$ python3 -q
>>> import numpy as np
>>> np.set_printoptions(precision=2, suppress=True, linewidth=200)
>>> J = np.loadtxt("arr.csv", delimiter=",")
>>> J
array([[ 0.94, -0.1 , -0.02, -0.1 ,  0.14,  0.1 ,  0.06,  0.18,  0.14,  0.06, -0.06,  0.06],
       [-0.1 ,  0.83, -0.03, -0.17,  0.23,  0.17,  0.1 ,  0.3 ,  0.23,  0.1 , -0.1 ,  0.1 ],
       [-0.02, -0.03,  0.99, -0.03,  0.05,  0.03,  0.02,  0.06,  0.05,  0.02, -0.02,  0.02],
       [-0.1 , -0.17, -0.03,  0.83,  0.23,  0.17,  0.1 ,  0.3 ,  0.23,  0.1 , -0.1 ,  0.1 ],
       [ 0.14,  0.23,  0.05,  0.23,  0.67, -0.23, -0.14, -0.42, -0.33, -0.14,  0.14, -0.14],
       [ 0.1 ,  0.17,  0.03,  0.17, -0.23,  0.83, -0.1 , -0.3 , -0.23, -0.1 ,  0.1 , -0.1 ],
       [ 0.06,  0.1 ,  0.02,  0.1 , -0.14, -0.1 ,  0.94, -0.18, -0.14, -0.06,  0.06, -0.06],
       [ 0.18,  0.3 ,  0.06,  0.3 , -0.42, -0.3 , -0.18,  0.46, -0.42, -0.18,  0.18, -0.18],
       [ 0.14,  0.23,  0.05,  0.23, -0.33, -0.23, -0.14, -0.42,  0.67, -0.14,  0.14, -0.14],
       [ 0.06,  0.1 ,  0.02,  0.1 , -0.14, -0.1 , -0.06, -0.18, -0.14,  0.94,  0.06, -0.06],
       [-0.06, -0.1 , -0.02, -0.1 ,  0.14,  0.1 ,  0.06,  0.18,  0.14,  0.06,  0.94,  0.06],
       [ 0.06,  0.1 ,  0.02,  0.1 , -0.14, -0.1 , -0.06, -0.18, -0.14, -0.06,  0.06,  0.94]])
>>> out = J / np.sqrt((J ** 2).mean(axis=1, keepdims=True))
>>> np.linalg.matrix_rank(out) == np.linalg.matrix_rank(J)
np.True_
>>> out[9]
array([ 0.21,  0.35,  0.07,  0.35, -0.48, -0.35, -0.21, -0.62, -0.48,  3.26,  0.21, -0.21])
>>> np.linalg.matrix_rank(J - J.mean(axis=1, keepdims=True))
np.int64(11)
>>> x0 = np.array([0, 2, 1, 3, 0, 0, 0, 0, 2, 0, 2, 0])
>>> rhs = J @ x0
>>> rhs
array([-0.36,  1.4 ,  0.88,  2.4 ,  0.84,  0.6 ,  0.36,  1.08,  2.84,  0.36,  1.64,  0.36])
>>> np.round(np.linalg.solve(J, 3 * rhs), 2) + 0
array([0., 6., 3., 9., 0., 0., 0., 0., 6., 0., 6., 0.])
>>> np.round(np.linalg.solve(J, J[:, 7]), 2) + 0
array([0., 0., 0., 0., 0., 0., 0., 1., 0., 0., 0., 0.])
>>> rng = np.random.default_rng(93952)
>>> z = rng.permutation(12)
>>> z
array([ 8,  0,  2,  3, 11,  1,  6,  5,  7,  4, 10,  9])
>>> out = J[z][:, z]
>>> np.diag(out)
array([0.67, 0.94, 0.99, 0.83, 0.94, 0.83, 0.94, 0.83, 0.46, 0.67, 0.94, 0.94])
>>> u = np.array([2, 5, 4, 3, 4, 2, 0, 0, 4, 5, 0, 2])
>>> out = J + np.outer(u, np.eye(12)[4])
>>> np.round(np.linalg.det(out) / np.linalg.det(J), 2), np.round(1 + np.linalg.solve(J, u)[4], 2)
(np.float64(3.27), np.float64(3.27))
>>> np.linalg.matrix_rank(np.linalg.inv(out) - np.linalg.inv(J), tol=1e-8)
np.int64(1)
>>> round(np.linalg.eigvalsh(J).min(), 2)
np.float64(-1.0)
>>> np.all(np.linalg.eigvalsh(J) > 0)
np.False_
>>> E = np.array([[8, 3, 0, -4, -8, -8, -6],
...     [3, -2, 0, -10, -6, 2, -3],
...     [0, 0, -10, 9, 3, -6, -3],
...     [-4, -10, 9, 6, -14, -9, 6],
...     [-8, -6, 3, -14, 14, -7, 18],
...     [-8, 2, -6, -9, -7, 14, 2],
...     [-6, -3, -3, 6, 18, 2, -10]])
>>> # symmetric
>>> O, V = np.linalg.qr(E[:, :3])[0], np.linalg.qr(E[:, 3:])[0]
>>> sv = np.linalg.svd(O.T @ V, compute_uv=False)
>>> sv
array([0.92, 0.68, 0.38])
>>> np.degrees(np.arccos(sv.clip(0, 1)))
array([23.4 , 47.53, 67.4 ])
>>> (sv > 0.9).sum()
np.int64(1)
>>> out = E + rng.integers(-2, 3, (7, 6)) @ rng.integers(-2, 3, (6, 7))
>>> out
array([[  2,   8,  -1,   3, -11, -18,   4],
       [  2,  -5,  -2,  -5,  -6,  -7,  -2],
       [  6,  12, -12,   7,   5,   0,   3],
       [  0,  -8,   4,   9, -13,  -5,   4],
       [  0,  -9,   3,  -8,  13,  -7,  14],
       [ -9,   5,  -9,  -7, -10,   9,   5],
       [ -4,  -5,  -5,  12,  15,  -3, -11]])
>>> np.round(np.linalg.svd(out - E, compute_uv=False), 2) + 0
array([22.1 , 18.05, 13.93,  4.94,  3.43,  3.28,  0.  ])
>>> np.linalg.matrix_rank(out - E, tol=1e-8)
np.int64(6)
>>> np.abs(out - E).sum(axis=1)
array([42, 21, 36, 21, 22, 20, 21])
>>> out - E
array([[ -6,   5,  -1,   7,  -3, -10,  10],
       [ -1,  -3,  -2,   5,   0,  -9,   1],
       [  6,  12,  -2,  -2,   2,   6,   6],
       [  4,   2,  -5,   3,   1,   4,  -2],
       [  8,  -3,   0,   6,  -1,   0,  -4],
       [ -1,   3,  -3,   2,  -3,  -5,   3],
       [  2,  -2,  -2,   6,  -3,  -5,  -1]])
>>> evals, V = np.linalg.eigh(E)
>>> np.linalg.eigvalsh(E @ E)
array([  9.05,  88.29, 127.88, 291.88, 637.4 , 891.53, 975.97])
>>> np.round(V.T @ V, 2) + 0
array([[1., 0., 0., 0., 0., 0., 0.],
       [0., 1., 0., 0., 0., 0., 0.],
       [0., 0., 1., 0., 0., 0., 0.],
       [0., 0., 0., 1., 0., 0., 0.],
       [0., 0., 0., 0., 1., 0., 0.],
       [0., 0., 0., 0., 0., 1., 0.],
       [0., 0., 0., 0., 0., 0., 1.]])
>>> np.round(V.T @ E @ V, 2) + 0
array([[-29.86,   0.  ,   0.  ,   0.  ,   0.  ,   0.  ,   0.  ],
       [  0.  , -11.31,   0.  ,   0.  ,   0.  ,   0.  ,   0.  ],
       [  0.  ,   0.  ,  -9.4 ,   0.  ,   0.  ,   0.  ,   0.  ],
       [  0.  ,   0.  ,   0.  ,  -3.01,   0.  ,   0.  ,   0.  ],
       [  0.  ,   0.  ,   0.  ,   0.  ,  17.08,   0.  ,   0.  ],
       [  0.  ,   0.  ,   0.  ,   0.  ,   0.  ,  25.25,   0.  ],
       [  0.  ,   0.  ,   0.  ,   0.  ,   0.  ,   0.  ,  31.24]])
>>> (evals > 1e-8).sum(), (evals < -1e-8).sum()
(np.int64(3), np.int64(4))
>>> np.linalg.svd(E, compute_uv=False)
array([31.24, 29.86, 25.25, 17.08, 11.31,  9.4 ,  3.01])
>>> np.linalg.eigvalsh(E + -2 * np.eye(7))
array([-31.86, -13.31, -11.4 ,  -5.01,  15.08,  23.25,  29.24])
>>> np.abs(V[:, -1])
array([0.35, 0.13, 0.03, 0.26, 0.81, 0.01, 0.38])
>>> np.unique(evals.round(6) + 0, return_counts=True)[1]
array([1, 1, 1, 1, 1, 1, 1])
>>> np.abs(V[:, -1]).round(6).argmax()
np.int64(4)
>>> E @ E
array([[ 253,  108,    6,   62, -190,  -90, -181],
       [ 108,  162, -111,   -4,  -24,  126, -146],
       [   6, -111,  235,  -42, -126, -132,  156],
       [  62,   -4,  -42,  546,   10, -112, -267],
       [-190,  -24, -126,   10,  874,    0,   31],
       [ -90,  126, -132, -112,    0,  434, -112],
       [-181, -146,  156, -267,   31, -112,  518]])
>>> np.sort(np.abs(np.linalg.eigvals(E)))
array([ 3.01,  9.4 , 11.31, 17.08, 25.25, 29.86, 31.24])
>>> M = np.loadtxt("out3.csv", delimiter=",")
>>> M
array([[0., 0., 0., 0., 0., 0., 0., 0., 1.],
       [0., 0., 1., 0., 1., 1., 0., 0., 0.],
       [0., 1., 0., 0., 0., 1., 0., 0., 0.],
       [0., 0., 0., 0., 0., 0., 1., 1., 0.],
       [0., 1., 0., 0., 0., 0., 0., 0., 0.],
       [0., 1., 1., 0., 0., 0., 0., 0., 0.],
       [0., 0., 0., 1., 0., 0., 0., 1., 0.],
       [0., 0., 0., 1., 0., 0., 1., 0., 0.],
       [1., 0., 0., 0., 0., 0., 0., 0., 0.]])
>>> def softmax(z):
...     e = np.exp(z - z.max(axis=-1, keepdims=True))
...     return e / e.sum(axis=-1, keepdims=True)
... 
>>> np.round(softmax(10 * M[0]), 2) + 0
array([0., 0., 0., 0., 0., 0., 0., 0., 1.])
>>> softmax(M[0] + 4)
array([0.09, 0.09, 0.09, 0.09, 0.09, 0.09, 0.09, 0.09, 0.25])
>>> scores = M @ M.T / np.sqrt(9)
>>> softmax(scores)
array([[0.15, 0.11, 0.11, 0.11, 0.11, 0.11, 0.11, 0.11, 0.11],
       [0.09, 0.24, 0.12, 0.09, 0.09, 0.12, 0.09, 0.09, 0.09],
       [0.09, 0.13, 0.17, 0.09, 0.13, 0.13, 0.09, 0.09, 0.09],
       [0.09, 0.09, 0.09, 0.18, 0.09, 0.09, 0.13, 0.13, 0.09],
       [0.1 , 0.1 , 0.14, 0.1 , 0.14, 0.14, 0.1 , 0.1 , 0.1 ],
       [0.09, 0.13, 0.13, 0.09, 0.13, 0.17, 0.09, 0.09, 0.09],
       [0.09, 0.09, 0.09, 0.13, 0.09, 0.09, 0.18, 0.13, 0.09],
       [0.09, 0.09, 0.09, 0.13, 0.09, 0.09, 0.13, 0.18, 0.09],
       [0.11, 0.11, 0.11, 0.11, 0.11, 0.11, 0.11, 0.11, 0.15]])
>>> softmax(scores + np.triu(np.full(scores.shape, -np.inf), 1))
array([[1.  , 0.  , 0.  , 0.  , 0.  , 0.  , 0.  , 0.  , 0.  ],
       [0.27, 0.73, 0.  , 0.  , 0.  , 0.  , 0.  , 0.  , 0.  ],
       [0.23, 0.32, 0.45, 0.  , 0.  , 0.  , 0.  , 0.  , 0.  ],
       [0.2 , 0.2 , 0.2 , 0.39, 0.  , 0.  , 0.  , 0.  , 0.  ],
       [0.17, 0.17, 0.24, 0.17, 0.24, 0.  , 0.  , 0.  , 0.  ],
       [0.12, 0.17, 0.17, 0.12, 0.17, 0.24, 0.  , 0.  , 0.  ],
       [0.12, 0.12, 0.12, 0.17, 0.12, 0.12, 0.23, 0.  , 0.  ],
       [0.1 , 0.1 , 0.1 , 0.14, 0.1 , 0.1 , 0.14, 0.2 , 0.  ],
       [0.11, 0.11, 0.11, 0.11, 0.11, 0.11, 0.11, 0.11, 0.15]])
>>> softmax(scores)[0] @ M
array([0.11, 0.32, 0.21, 0.21, 0.11, 0.21, 0.21, 0.21, 0.15])
>>> softmax(scores).round(6).argmax(axis=1)
array([0, 1, 2, 3, 2, 5, 6, 7, 8])
>>> round(np.linalg.det(M), 2)
np.float64(-2.0)
>>> M @ M
array([[1., 0., 0., 0., 0., 0., 0., 0., 0.],
       [0., 3., 1., 0., 0., 1., 0., 0., 0.],
       [0., 1., 2., 0., 1., 1., 0., 0., 0.],
       [0., 0., 0., 2., 0., 0., 1., 1., 0.],
       [0., 0., 1., 0., 1., 1., 0., 0., 0.],
       [0., 1., 1., 0., 1., 2., 0., 0., 0.],
       [0., 0., 0., 1., 0., 0., 2., 1., 0.],
       [0., 0., 0., 1., 0., 0., 1., 2., 0.],
       [0., 0., 0., 0., 0., 0., 0., 0., 1.]])
>>> (np.linalg.matrix_power((M != 0) + (M.T != 0) + np.eye(9), 9) > 0).astype(int)
array([[1, 0, 0, 0, 0, 0, 0, 0, 1],
       [0, 1, 1, 0, 1, 1, 0, 0, 0],
       [0, 1, 1, 0, 1, 1, 0, 0, 0],
       [0, 0, 0, 1, 0, 0, 1, 1, 0],
       [0, 1, 1, 0, 1, 1, 0, 0, 0],
       [0, 1, 1, 0, 1, 1, 0, 0, 0],
       [0, 0, 0, 1, 0, 0, 1, 1, 0],
       [0, 0, 0, 1, 0, 0, 1, 1, 0],
       [1, 0, 0, 0, 0, 0, 0, 0, 1]])
>>> np.sort(np.linalg.eigvals(M).real)
array([-1.48, -1.  , -1.  , -1.  , -1.  ,  0.31,  1.  ,  2.  ,  2.17])
>>> u = np.array([3, -3, -1, -2, 3, 3, -1, -1, -2])
>>> out = M + np.outer(u, np.eye(9)[8])
>>> np.linalg.matrix_rank(np.linalg.inv(out) - np.linalg.inv(M), tol=1e-8)
np.int64(1)
>>> out
array([[ 0.,  0.,  0.,  0.,  0.,  0.,  0.,  0.,  4.],
       [ 0.,  0.,  1.,  0.,  1.,  1.,  0.,  0., -3.],
       [ 0.,  1.,  0.,  0.,  0.,  1.,  0.,  0., -1.],
       [ 0.,  0.,  0.,  0.,  0.,  0.,  1.,  1., -2.],
       [ 0.,  1.,  0.,  0.,  0.,  0.,  0.,  0.,  3.],
       [ 0.,  1.,  1.,  0.,  0.,  0.,  0.,  0.,  3.],
       [ 0.,  0.,  0.,  1.,  0.,  0.,  0.,  1., -1.],
       [ 0.,  0.,  0.,  1.,  0.,  0.,  1.,  0., -1.],
       [ 1.,  0.,  0.,  0.,  0.,  0.,  0.,  0., -2.]])
>>> O, Rm = np.linalg.qr(out)
>>> np.abs(np.diag(Rm))
array([1.  , 1.73, 1.29, 1.41, 0.63, 0.71, 1.22, 1.15, 4.  ])
>>> np.round(O @ Rm, 2) + 0
array([[ 0.,  0.,  0.,  0.,  0.,  0.,  0.,  0.,  4.],
       [ 0.,  0.,  1.,  0.,  1.,  1.,  0.,  0., -3.],
       [ 0.,  1.,  0.,  0.,  0.,  1.,  0.,  0., -1.],
       [ 0.,  0.,  0.,  0.,  0.,  0.,  1.,  1., -2.],
       [ 0.,  1.,  0.,  0.,  0.,  0.,  0.,  0.,  3.],
       [ 0.,  1.,  1.,  0.,  0.,  0.,  0.,  0.,  3.],
       [ 0.,  0.,  0.,  1.,  0.,  0.,  0.,  1., -1.],
       [ 0.,  0.,  0.,  1.,  0.,  0.,  1.,  0., -1.],
       [ 1.,  0.,  0.,  0.,  0.,  0.,  0.,  0., -2.]])
>>> np.round(O.T @ O, 2) + 0
array([[1., 0., 0., 0., 0., 0., 0., 0., 0.],
       [0., 1., 0., 0., 0., 0., 0., 0., 0.],
       [0., 0., 1., 0., 0., 0., 0., 0., 0.],
       [0., 0., 0., 1., 0., 0., 0., 0., 0.],
       [0., 0., 0., 0., 1., 0., 0., 0., 0.],
       [0., 0., 0., 0., 0., 1., 0., 0., 0.],
       [0., 0., 0., 0., 0., 0., 1., 0., 0.],
       [0., 0., 0., 0., 0., 0., 0., 1., 0.],
       [0., 0., 0., 0., 0., 0., 0., 0., 1.]])
>>> abs(Rm[0, 0]), round(np.linalg.norm(out[:, 0]), 2)
(np.float64(1.0), np.float64(1.0))
>>> Rm
array([[-1.  ,  0.  ,  0.  ,  0.  ,  0.  ,  0.  ,  0.  ,  0.  ,  2.  ],
       [ 0.  , -1.73, -0.58,  0.  ,  0.  , -0.58,  0.  ,  0.  , -2.89],
       [ 0.  ,  0.  ,  1.29,  0.  ,  0.77,  0.52,  0.  ,  0.  , -1.29],
       [ 0.  ,  0.  ,  0.  , -1.41,  0.  ,  0.  , -0.71, -0.71,  1.41],
       [ 0.  ,  0.  ,  0.  ,  0.  ,  0.63,  0.95,  0.  ,  0.  , -3.16],
       [ 0.  ,  0.  ,  0.  ,  0.  ,  0.  ,  0.71,  0.  ,  0.  , -2.83],
       [ 0.  ,  0.  ,  0.  ,  0.  ,  0.  ,  0.  ,  1.22,  0.41, -1.63],
       [ 0.  ,  0.  ,  0.  ,  0.  ,  0.  ,  0.  ,  0.  , -1.15,  1.15],
       [ 0.  ,  0.  ,  0.  ,  0.  ,  0.  ,  0.  ,  0.  ,  0.  , -4.  ]])
